% python3 -q
>>> import numpy as np
>>> np.set_printoptions(precision=3, suppress=True, linewidth=200)
>>> def rnd(a):
...     return np.round(a, 3) + 0
... 
>>> M = np.load("a.npy")
>>> M
array([[1, 0, 0, 1],
       [0, 0, 0, 2],
       [0, 2, 2, 0],
       [0, 1, 0, 1],
       [2, 2, 1, 2],
       [2, 0, 2, 0],
       [1, 1, 0, 1]])
>>> B = np.c_[M[:, :1] @ np.array([[4]]), np.array([-1, 2, -1, 2, 1, -2, -1])]
>>> B
array([[ 4, -1],
       [ 0,  2],
       [ 0, -1],
       [ 0,  2],
       [ 8,  1],
       [ 8, -2],
       [ 4, -1]])
>>> rnd(np.linalg.lstsq(M, B[:, 0])[0])
array([4., 0., 0., 0.])
>>> np.linalg.matrix_rank(B)
np.int64(2)
>>> u = np.array([-2, -6])
>>> np.array([np.convolve(row, u, "same") for row in M])
array([[ -2,  -6,   0,  -2],
       [  0,   0,   0,  -4],
       [  0,  -4, -16, -12],
       [  0,  -2,  -6,  -2],
       [ -4, -16, -14, -10],
       [ -4, -12,  -4, -12],
       [ -2,  -8,  -6,  -2]])
>>> np.correlate(M[0], M[6], "full")
array([1, 0, 1, 2, 0, 1, 1])
>>> np.convolve(M[0], u)
array([-2, -6,  0, -2, -6])
>>> B = M / np.sqrt((M ** 2).mean(axis=1, keepdims=True))
>>> rnd(np.linalg.norm(B, axis=1))
array([2., 2., 2., 2., 2., 2., 2.])
>>> np.linalg.matrix_rank(M - M.mean(axis=1, keepdims=True))
np.int64(3)
>>> E = np.loadtxt("run18.csv", delimiter=",")
>>> E
array([[ -2.,  -2.,  -2.,  -2.,  -2.],
       [ -2.,  -4.,  -4.,  -4.,  -4.],
       [ -2.,  -4.,  -6.,  -6.,  -6.],
       [ -2.,  -4.,  -6.,  -8.,  -8.],
       [ -2.,  -4.,  -6.,  -8., -10.]])
>>> w, V = np.linalg.eig(E)
>>> rnd(E @ V[:, 0] - w[0] * V[:, 0])
array([0., 0., 0., 0., 0.])
>>> rnd(np.sort(np.linalg.eigvals(E @ E)))
array([  0.295,   0.499,   1.359,   8.395, 609.452])
>>> rnd(w)
array([-24.687,  -2.897,  -1.166,  -0.707,  -0.543])
>>> vec = np.array([0, 5, 3, 2, 2])
>>> rhs = E @ vec
>>> rhs
array([-24., -48., -62., -70., -74.])
>>> rnd(np.linalg.solve(E, rhs + E[:, 0]))
array([1., 5., 3., 2., 2.])
>>> rnd(np.linalg.solve(E.T, E[2]))
array([0., 0., 1., 0., 0.])
>>> rnd(np.linalg.solve(E, E[:, 2]))
array([0., 0., 1., 0., 0.])
>>> rnd(np.linalg.solve(E, rhs))
array([0., 5., 3., 2., 2.])
>>> rnd(np.linalg.solve(E, -3 * rhs))
array([  0., -15.,  -9.,  -6.,  -6.])
>>> w, V = np.linalg.eigh(E)
>>> vec = np.array([2, 1, 3, 3, 0])
>>> rnd(np.linalg.eigvalsh(E[1:, 1:]))
array([-24.014,  -2.478,  -0.93 ,  -0.578])
>>> rnd(vec @ E @ vec / (vec @ vec)), rnd(w[0]), rnd(w[-1])
(np.float64(-15.217), np.float64(-24.687), np.float64(-0.543))
>>> X = np.load("m.npy")
>>> X
array([[ 0,  2,  0,  2],
       [ 2, -1,  2, -1],
       [ 0,  2,  0,  2],
       [ 2, -1,  2, -1]])
>>> # row 2 repeats row 0
>>> left, sv, Vt = np.linalg.svd(X)
>>> rnd(sv)
array([5.123, 3.123, 0.   , 0.   ])
>>> B = left[:, :2] @ np.diag(sv[:2]) @ Vt[:2]
>>> rnd(B)
array([[ 0.,  2.,  0.,  2.],
       [ 2., -1.,  2., -1.],
       [ 0.,  2.,  0.,  2.],
       [ 2., -1.,  2., -1.]])
>>> np.linalg.matrix_rank(B)
np.int64(2)
>>> rnd(np.linalg.norm(X - B, 2)), rnd(sv[2])
(np.float64(0.0), np.float64(0.0))
>>> F = np.load("data.npy")
>>> F
array([[-11.73 ,  19.258,   0.832,  -3.699,  -2.836,  -7.588,   6.288,  -0.399,  -6.689,   7.82 ,  -2.048],
       [  1.454,  -2.615,  -2.147,  -3.405,   7.948,  -5.222,   4.056,  -3.18 ,  -9.141,   2.343,  -0.882],
       [ -8.809,   3.947,  10.526,   1.791,   9.894,  -3.411,   2.98 ,   5.605, -25.502,   7.691,   6.81 ],
       [ -8.826,   1.999,  -5.864,   4.37 ,  -0.488,  -5.12 ,   2.739,  12.763,   1.259,   2.246,  -3.297],
       [ 12.254,  -6.23 ,  -7.257, -22.984,  -5.374,   5.639, -16.771, -18.837,  25.089,   1.141,  -5.718],
       [ 10.542,  -2.782,  -3.605,  -3.766,  -4.06 ,   4.982,  -8.858, -10.258,  15.762,  -6.741,  -2.241],
       [  3.781, -13.252,   4.434,   2.983,   7.998,   5.434, -10.604,   2.239,  -1.559,  -5.316,   4.337],
       [ 13.714,   6.429,   5.848,  -5.373,  -7.619,   8.552,  -2.808, -16.493,   8.014,  -2.782,   0.162],
       [-12.49 ,  22.867,  -6.662,  12.239, -13.997,  -5.205,  16.505,  12.148,   9.803,   1.439,  -8.402],
       [  1.065,  -5.449, -10.254,  -1.307,  -6.944,  -0.837,  -5.41 ,   3.958,  18.671,  -6.165,  -3.913],
       [-16.355,   1.416,   2.349,  13.294,  13.787, -10.743,  13.835,  16.478, -34.585,   9.574,   7.627],
       [-18.751,  36.965,   6.624,  11.479, -10.937,  -2.723,  12.082,   2.437,  -9.262,   6.761,  -2.523],
       [ -5.679,  -1.523,  -4.786,  14.032,   2.245,   1.465,   5.678,   9.467,  -4.206,   0.048,  -1.824],
       [  6.931,  -0.001,  -2.164,  -2.181,  -7.208,   3.84 ,  -2.184,  -1.945,  19.37 ,  -5.801,  -4.361],
       [ -1.057,  20.561,  17.967,   5.918, -12.583,   2.606,  17.3  ,  -2.172,  -2.969,   1.915,  -1.093]])
>>> u, r1 = F[4], F[3]
>>> rnd(u @ u)
np.float64(2130.134)
>>> p = (u @ r1) / (u @ u) * u
>>> np.linalg.matrix_rank(np.outer(u, r1))
np.int64(1)
>>> ang = np.radians(30)
>>> Rm = np.eye(11)
>>> Rm[1, 1] = Rm[3, 3] = np.cos(ang)
>>> Rm[1, 3], Rm[3, 1] = -np.sin(ang), np.sin(ang)
>>> rnd(Rm)
array([[ 1.   ,  0.   ,  0.   ,  0.   ,  0.   ,  0.   ,  0.   ,  0.   ,  0.   ,  0.   ,  0.   ],
       [ 0.   ,  0.866,  0.   , -0.5  ,  0.   ,  0.   ,  0.   ,  0.   ,  0.   ,  0.   ,  0.   ],
       [ 0.   ,  0.   ,  1.   ,  0.   ,  0.   ,  0.   ,  0.   ,  0.   ,  0.   ,  0.   ,  0.   ],
       [ 0.   ,  0.5  ,  0.   ,  0.866,  0.   ,  0.   ,  0.   ,  0.   ,  0.   ,  0.   ,  0.   ],
       [ 0.   ,  0.   ,  0.   ,  0.   ,  1.   ,  0.   ,  0.   ,  0.   ,  0.   ,  0.   ,  0.   ],
       [ 0.   ,  0.   ,  0.   ,  0.   ,  0.   ,  1.   ,  0.   ,  0.   ,  0.   ,  0.   ,  0.   ],
       [ 0.   ,  0.   ,  0.   ,  0.   ,  0.   ,  0.   ,  1.   ,  0.   ,  0.   ,  0.   ,  0.   ],
       [ 0.   ,  0.   ,  0.   ,  0.   ,  0.   ,  0.   ,  0.   ,  1.   ,  0.   ,  0.   ,  0.   ],
       [ 0.   ,  0.   ,  0.   ,  0.   ,  0.   ,  0.   ,  0.   ,  0.   ,  1.   ,  0.   ,  0.   ],
       [ 0.   ,  0.   ,  0.   ,  0.   ,  0.   ,  0.   ,  0.   ,  0.   ,  0.   ,  1.   ,  0.   ],
       [ 0.   ,  0.   ,  0.   ,  0.   ,  0.   ,  0.   ,  0.   ,  0.   ,  0.   ,  0.   ,  1.   ]])
>>> B = F @ Rm.T
>>> rnd(np.abs(B - F).max(axis=0))
array([ 0.   , 12.327,  0.   , 16.945,  0.   ,  0.   ,  0.   ,  0.   ,  0.   ,  0.   ,  0.   ])
>>> np.allclose(F @ F.T, B @ B.T)
True
>>> rnd(np.trace(Rm))
np.float64(10.732)
>>> assert Rm == Rm.T
Traceback (most recent call last):
  File "<python-input-58>", line 1, in <module>
    assert Rm == Rm.T
           ^^^^^^^^^^
ValueError: The truth value of an array with more than one element is ambiguous. Use a.any() or a.all()
>>> rnd(Rm @ Rm)
array([[ 1.   ,  0.   ,  0.   ,  0.   ,  0.   ,  0.   ,  0.   ,  0.   ,  0.   ,  0.   ,  0.   ],
       [ 0.   ,  0.5  ,  0.   , -0.866,  0.   ,  0.   ,  0.   ,  0.   ,  0.   ,  0.   ,  0.   ],
       [ 0.   ,  0.   ,  1.   ,  0.   ,  0.   ,  0.   ,  0.   ,  0.   ,  0.   ,  0.   ,  0.   ],
       [ 0.   ,  0.866,  0.   ,  0.5  ,  0.   ,  0.   ,  0.   ,  0.   ,  0.   ,  0.   ,  0.   ],
       [ 0.   ,  0.   ,  0.   ,  0.   ,  1.   ,  0.   ,  0.   ,  0.   ,  0.   ,  0.   ,  0.   ],
       [ 0.   ,  0.   ,  0.   ,  0.   ,  0.   ,  1.   ,  0.   ,  0.   ,  0.   ,  0.   ,  0.   ],
       [ 0.   ,  0.   ,  0.   ,  0.   ,  0.   ,  0.   ,  1.   ,  0.   ,  0.   ,  0.   ,  0.   ],
       [ 0.   ,  0.   ,  0.   ,  0.   ,  0.   ,  0.   ,  0.   ,  1.   ,  0.   ,  0.   ,  0.   ],
       [ 0.   ,  0.   ,  0.   ,  0.   ,  0.   ,  0.   ,  0.   ,  0.   ,  1.   ,  0.   ,  0.   ],
       [ 0.   ,  0.   ,  0.   ,  0.   ,  0.   ,  0.   ,  0.   ,  0.   ,  0.   ,  1.   ,  0.   ],
       [ 0.   ,  0.   ,  0.   ,  0.   ,  0.   ,  0.   ,  0.   ,  0.   ,  0.   ,  0.   ,  1.   ]])
